% ipython --no-banner

In [1]: import numpy as np

In [2]: import numpy.linalg as la

In [3]: np.set_printoptions(suppress=True, linewidth=100)

In [4]: tidy = lambda a: np.round(a, 3) + 0

In [5]: data = np.loadtxt("dump.csv", delimiter=",")

In [6]: data
Out[6]: 
array([[1., 2., 3., 2.],
       [2., 1., 2., 3.],
       [3., 2., 1., 2.],
       [2., 3., 2., 1.]])

In [7]: # looks like rank 3

In [8]: tidy(la.eigvalsh(data).min())
Out[8]: np.float64(-2.0)

In [9]: print(np.all(la.eigvalsh(data) > 0))
False

In [10]: try:
    ...:     la.cholesky(data)
    ...: except la.LinAlgError as e:
    ...:     print(repr(e))
    ...: 
LinAlgError('Matrix is not positive definite')

In [11]: w, V = la.eigh(data)

In [12]: vec = np.array([-3, 2, 3, -2])

In [13]: vec @ data @ vec
Out[13]: np.float64(-52.0)

In [14]: tidy(la.eigvalsh(data[1:, 1:]))
Out[14]: array([-2.   , -0.702,  5.702])

In [15]: print(tidy(V * np.maximum(w, 0) @ V.T))
[[2. 2. 2. 2.]
 [2. 2. 2. 2.]
 [2. 2. 2. 2.]
 [2. 2. 2. 2.]]

In [16]: print(tidy(V * np.abs(w) @ V.T))
[[3. 2. 1. 2.]
 [2. 3. 2. 1.]
 [1. 2. 3. 2.]
 [2. 1. 2. 3.]]

In [17]: np.abs(data).sum(axis=1).max(), tidy(np.abs(w).max())
Out[17]: (np.float64(8.0), np.float64(8.0))

In [18]: (np.sign(V[:, -1].round(6)) == np.sign(V[0, -1].round(6))).astype(int)
Out[18]: array([1, 1, 1, 1])

In [19]: rk = la.matrix_rank(data)

In [20]: rk
Out[20]: np.int64(3)

In [21]: N = la.svd(data)[2][rk:].T

In [22]: N.shape
Out[22]: (4, 1)

In [23]: la.matrix_rank(data.T @ data), la.matrix_rank(data @ data.T)
Out[23]: (np.int64(3), np.int64(3))

In [24]: [int(la.matrix_rank(data[:, :j + 1])) for j in range(4)]
Out[24]: [1, 2, 3, 3]

In [25]: tidy(N[:, 0] / N[np.abs(N[:, 0]).round(6).argmax(), 0])
Out[25]: array([ 1., -1.,  1., -1.])

In [26]: B = np.array([[2, 6, 0], [1, 8, 9], [4, 1, 0], [7, 5, 0]])

In [27]: np.vstack([data, B.T]).shape
Out[27]: (7, 4)

In [28]: np.einsum("ij->j", data)
Out[28]: array([8., 8., 8., 8.])

In [29]: la.matrix_rank(np.vstack([data, B.T]))
Out[29]: np.int64(4)

In [30]: print(la.matrix_rank(data @ B))
3

In [31]: m1 = np.load("x.npy")

In [32]: m1
Out[32]: 
array([[2, 2, 3, 0, 2, 1, 3],
       [3, 2, 2, 3, 0, 2, 1],
       [1, 3, 2, 2, 3, 0, 2],
       [2, 1, 3, 2, 2, 3, 0],
       [0, 2, 1, 3, 2, 2, 3],
       [3, 0, 2, 1, 3, 2, 2],
       [2, 3, 0, 2, 1, 3, 2]])

In [33]: vec = np.array([0, 2, 2, 3, 1, 2, 1])

In [34]: rhs = m1 @ vec

In [35]: c, lr = np.zeros(7), 1 / la.norm(m1, 2) ** 2

In [36]: for i in range(20):
    ...:     c -= lr * m1.T @ (m1 @ c - rhs)
    ...:     if i % 5 == 0: print(i, round(la.norm(m1 @ c - rhs), 3))
    ...: 
0 6.556
5 4.704
10 3.562
15 2.827

In [37]: print(tidy(c))
[0.798 2.006 1.391 2.61  1.198 1.801 1.197]

In [38]: def softmax(z):
    ...:     e = np.exp(z - z.max(axis=-1, keepdims=True))
    ...:     return e / e.sum(axis=-1, keepdims=True)
    ...: 

In [39]: tidy(softmax(m1[6]))
Out[39]: array([0.112, 0.304, 0.015, 0.112, 0.041, 0.304, 0.112])

In [40]: print(tidy(softmax(m1[6] + -3)))
[0.112 0.304 0.015 0.112 0.041 0.304 0.112]

In [41]: scores = m1 @ m1.T / np.sqrt(7)

In [42]: print(tidy(softmax(scores)[6] @ m1))
[1.886 2.675 0.519 2.165 1.119 2.667 1.969]

In [43]: vec = np.array([5, -4, 2, 4, 0, 3, -4])

In [44]: rhs = m1 @ vec

In [45]: print(rhs)
[-1 25 -3 29  0 21  7]

In [46]: print(tidy(la.solve(m1, m1[:, 5])))
[0. 0. 0. 0. 0. 1. 0.]

In [47]: tidy(la.solve(m1.T, m1[1]))
Out[47]: array([0., 1., 0., 0., 0., 0., 0.])

In [48]: tidy(la.norm(m1, 1)), tidy(la.norm(m1, np.inf))
Out[48]: (np.float64(13.0), np.float64(13.0))

In [49]: la.norm(m1, axis=1).argmax()
Out[49]: np.int64(0)

In [50]: K = np.load("w.npy")

In [51]: K
Out[51]: 
array([[ 0,  0,  2,  5,  0],
       [ 5,  2,  3,  9,  2],
       [10,  3,  3, 14,  2],
       [13,  3,  8, 14,  7],
       [14,  6, 12, 17, 10],
       [16,  6, 12, 18, 14],
       [19, 10, 14, 18, 15],
       [19, 14, 17, 23, 19],
       [22, 15, 21, 24, 19],
       [25, 19, 25, 25, 22],
       [26, 23, 26, 28, 25],
       [26, 26, 31, 31, 28],
       [26, 29, 36, 35, 33],
       [26, 32, 37, 37, 36],
       [31, 34, 37, 39, 38],
       [34, 34, 38, 41, 41],
       [34, 36, 41, 41, 45],
       [39, 40, 43, 41, 48],
       [40, 43, 47, 46, 48],
       [43, 48, 51, 47, 52],
       [45, 48, 56, 50, 55],
       [50, 49, 56, 54, 56],
       [52, 53, 59, 55, 58],
       [55, 58, 61, 56, 60],
       [60, 61, 65, 57, 62],
       [63, 63, 69, 61, 63],
       [63, 68, 74, 66, 67],
       [67, 72, 75, 67, 71]])

In [52]: tidy(np.abs(la.svd(K)[2][-1]))
Out[52]: array([0.012, 0.564, 0.779, 0.271, 0.025])

In [53]: la.matrix_rank(K, rtol=0.1)
Out[53]: np.int64(1)

In [54]: [round(float(x), 3) for x in la.svd(K, compute_uv=False)[:3]]
Out[54]: [475.232, 24.734, 15.318]

In [55]: round(np.log10(la.cond(K)))
Out[55]: 2

In [56]: la.cond(K) > 100
Out[56]: np.False_
